>>> import numpy as np
>>> import numpy.linalg as la
>>> np.set_printoptions(precision=2, suppress=True, linewidth=200, sign=" ")
>>> rd = lambda a: np.round(a, 2) + 0
>>> W0 = np.array([[0, 0, 1, 3, 2, 3, 1, 0],
...     [3, 0, 3, 1, 3, 3, 1, 0],
...     [3, 2, 0, 3, 2, 3, 2, 2],
...     [2, 2, 2, 0, 2, 3, 2, 1],
...     [2, 2, 2, 1, 0, 3, 0, 2],
...     [-6, 0, -5, 1, -4, -3, -1, 0]])
>>> W0
array([[ 0,  0,  1,  3,  2,  3,  1,  0],
       [ 3,  0,  3,  1,  3,  3,  1,  0],
       [ 3,  2,  0,  3,  2,  3,  2,  2],
       [ 2,  2,  2,  0,  2,  3,  2,  1],
       [ 2,  2,  2,  1,  0,  3,  0,  2],
       [-6,  0, -5,  1, -4, -3, -1,  0]])
>>> # null space of dimension 3
>>> rank = la.matrix_rank(W0)
>>> rank
np.int64(5)
>>> ns = la.svd(W0)[2][rank:].T
>>> ns.shape
(8, 3)
>>> [int(la.matrix_rank(W0[:, :j + 1])) for j in range(8)]
[1, 2, 3, 4, 5, 5, 5, 5]
>>> la.matrix_rank(W0.T @ W0), la.matrix_rank(W0 @ W0.T)
(np.int64(5), np.int64(5))
>>> rd(W0 @ ns)
array([[ 0.,  0.,  0.],
       [ 0.,  0.,  0.],
       [ 0.,  0.,  0.],
       [ 0.,  0.,  0.],
       [ 0.,  0.,  0.],
       [ 0.,  0.,  0.]])
>>> np.allclose(W0 @ ns, 0)
True
>>> [int(la.matrix_rank(np.delete(W0, i, axis=0))) for i in range(6)]
[5, 5, 4, 4, 4, 5]
>>> np.allclose(W0[:-1].T @ la.lstsq(W0[:-1].T, W0[-1])[0], W0[-1])
True
>>> np.abs(np.diag(la.qr(W0)[1])) > 1e-9
array([ True,  True,  True,  True,  True, False])
>>> np.unique(W0.round(6), axis=0).shape
(6, 8)
>>> Y = W0 / np.sqrt((W0 ** 2).mean(axis=1, keepdims=True))
>>> rd(Y[1])
array([ 1.38,  0.  ,  1.38,  0.46,  1.38,  1.38,  0.46,  0.  ])
>>> la.matrix_rank(W0 - W0.mean(axis=1, keepdims=True))
np.int64(5)
>>> feats = np.load("w.npy")
>>> rd(feats)
array([[ 1.  ,  0.  ,  0.  ,  0.  ,  0.  ,  0.  ,  0.  ],
       [ 0.  , -0.5 ,  0.  ,  0.  ,  0.  ,  0.  ,  0.87],
       [ 0.  ,  0.  ,  1.  ,  0.  ,  0.  ,  0.  ,  0.  ],
       [ 0.  ,  0.  ,  0.  ,  1.  ,  0.  ,  0.  ,  0.  ],
       [ 0.  ,  0.  ,  0.  ,  0.  ,  1.  ,  0.  ,  0.  ],
       [ 0.  ,  0.  ,  0.  ,  0.  ,  0.  ,  1.  ,  0.  ],
       [ 0.  , -0.87,  0.  ,  0.  ,  0.  ,  0.  , -0.5 ]])
>>> np.trace(feats)
np.float64(4.0)
>>> rd(la.det(feats))
np.float64(1.0)
>>> rd((feats + feats.T) / 2)
array([[ 1. ,  0. ,  0. ,  0. ,  0. ,  0. ,  0. ],
       [ 0. , -0.5,  0. ,  0. ,  0. ,  0. ,  0. ],
       [ 0. ,  0. ,  1. ,  0. ,  0. ,  0. ,  0. ],
       [ 0. ,  0. ,  0. ,  1. ,  0. ,  0. ,  0. ],
       [ 0. ,  0. ,  0. ,  0. ,  1. ,  0. ,  0. ],
       [ 0. ,  0. ,  0. ,  0. ,  0. ,  1. ,  0. ],
       [ 0. ,  0. ,  0. ,  0. ,  0. ,  0. , -0.5]])
>>> np.allclose(feats, feats.T)
False
>>> rd(feats @ feats)
array([[ 1.  ,  0.  ,  0.  ,  0.  ,  0.  ,  0.  ,  0.  ],
       [ 0.  , -0.5 ,  0.  ,  0.  ,  0.  ,  0.  , -0.87],
       [ 0.  ,  0.  ,  1.  ,  0.  ,  0.  ,  0.  ,  0.  ],
       [ 0.  ,  0.  ,  0.  ,  1.  ,  0.  ,  0.  ,  0.  ],
       [ 0.  ,  0.  ,  0.  ,  0.  ,  1.  ,  0.  ,  0.  ],
       [ 0.  ,  0.  ,  0.  ,  0.  ,  0.  ,  1.  ,  0.  ],
       [ 0.  ,  0.87,  0.  ,  0.  ,  0.  ,  0.  , -0.5 ]])
